$ python -q
>>> import numpy as np
>>> np.set_printoptions(suppress=True, linewidth=100)
>>> rd = lambda a: np.round(a, 2) + 0
>>> F = -3 * np.eye(2) + np.eye(2, k=1)
>>> F
array([[-3.,  1.],
       [ 0., -3.]])
>>> Y = np.array([[-2, -1], [-3, -2]])
>>> np.einsum("ij,ij->i", F, F)
array([10.,  9.])
>>> Y.T @ F.T
array([[3., 9.],
       [1., 6.]])
>>> np.linalg.matrix_rank(F @ Y)
np.int64(2)
>>> np.einsum("ik,kj->ji", F, Y)
array([[3., 9.],
       [1., 6.]])
>>> np.einsum("ik,kj->ij", F, Y)
array([[3., 1.],
       [9., 6.]])
>>> X = np.load("a.npy")
>>> X
array([[ 1, -1,  1, -1, -1,  1, -1,  1],
       [ 1, -1, -1,  1,  1, -1, -1,  1],
       [ 1,  1,  1,  1,  1,  1,  1,  1]])
>>> Y = X / np.linalg.norm(X, axis=1, keepdims=True)
>>> C2 = Y @ Y.T
>>> np.argwhere(np.triu(np.abs(C2) > 0.95, 1))
array([], shape=(0, 2), dtype=int64)
>>> rd(np.linalg.norm(Y, axis=1))
array([1., 1., 1.])
>>> (np.abs(C2) > 0.9).astype(int)
array([[1, 0, 0],
       [0, 1, 0],
       [0, 0, 1]])
>>> rng = np.random.default_rng(64)
>>> Y = X + rng.integers(-2, 3, (3, 2)) @ rng.integers(-2, 3, (2, 8))
>>> Y
array([[ 3,  1,  5, -5,  1, -3, -1,  1],
       [-3, -3, -1,  5,  5, -5, -1,  5],
       [ 1,  0, -3,  3, -3,  7,  1, -1]])
>>> np.linalg.matrix_rank(Y - X, tol=1e-8)
np.int64(2)
>>> T = np.stack([X, 4 * X, X[::-1]])
>>> T.shape
(3, 3, 8)
>>> (T @ X.T).shape
(3, 3, 3)
>>> np.einsum("bij,cij->bc", T, T)
array([[ 24,  96,   8],
       [ 96, 384,  32],
       [  8,  32,  24]])
>>> np.linalg.matrix_rank(T)
array([3, 3, 3])
>>> T.sum(axis=0)
array([[ 6, -4,  6, -4, -4,  6, -4,  6],
       [ 6, -6, -6,  6,  6, -6, -6,  6],
       [ 6,  4,  6,  4,  4,  6,  4,  6]])
